$ python -q
>>> import numpy as np
>>> np.set_printoptions(precision=1, suppress=True, linewidth=120, legacy="1.25")
>>> E = np.array([[1.0, 0.7, 0.5, 0.3, 0.2],
...     [0.7, 1.0, 0.7, 0.5, 0.3],
...     [0.5, 0.7, 1.0, 0.7, 0.5],
...     [0.3, 0.5, 0.7, 1.0, 0.7],
...     [0.2, 0.3, 0.5, 0.7, 1.0]])
>>> # symmetric
>>> u = np.array([3, -3])
>>> np.round(np.cross(E[3, :3], E[2, :3]), 1) + 0
array([0., 0., 0.])
>>> np.correlate(E[3], E[2], "full")
array([0.1, 0.5, 1. , 1.7, 2.2, 2.2, 1.7, 1. , 0.3])
>>> np.polyval(u, E[3])
array([-2.1, -1.5, -0.9,  0. , -0.9])
>>> hat = np.triu(np.array([[0, 2, 0, 0, 2],
...     [0, 2, 2, 1, 0],
...     [0, 2, 1, 0, 0],
...     [0, 2, 1, 2, 2],
...     [0, 1, 1, 2, 1]]), 1) + np.eye(5)
>>> Y = hat @ E @ np.linalg.inv(hat)
>>> round(float(np.linalg.det(Y)), 1)
0.1
>>> Y
array([[  2.8,  -2.3,   7.5,   5. , -12.8],
       [  2. ,  -1.1,   5.6,   4. , -10. ],
       [  0.5,  -0.3,   1.6,   1. ,  -2.5],
       [  0.7,  -0.3,   2.3,   2.7,  -4.1],
       [  0.2,  -0.1,   0.7,   0.8,  -1. ]])
>>> np.poly(Y)
array([ 1. , -5. ,  7.1, -3.8,  0.8, -0.1])
>>> vec = np.ones(5)
>>> for _ in range(6):
...     vec = E @ vec
...     vec /= np.linalg.norm(vec)
...     print(round(vec @ E @ vec, 1))
... 
3.1
3.1
3.1
3.1
3.1
3.1
>>> round(np.linalg.eigvalsh(E)[-1], 1)
3.1
>>> Uu, sv, vt = np.linalg.svd(E, full_matrices=False)
>>> (sv > 1e-8).sum()
5
>>> np.round(vt @ vt.T, 1) + 0
array([[1., 0., 0., 0., 0.],
       [0., 1., 0., 0., 0.],
       [0., 0., 1., 0., 0.],
       [0., 0., 0., 1., 0.],
       [0., 0., 0., 0., 1.]])
>>> np.allclose(Uu * sv @ vt, E)
True
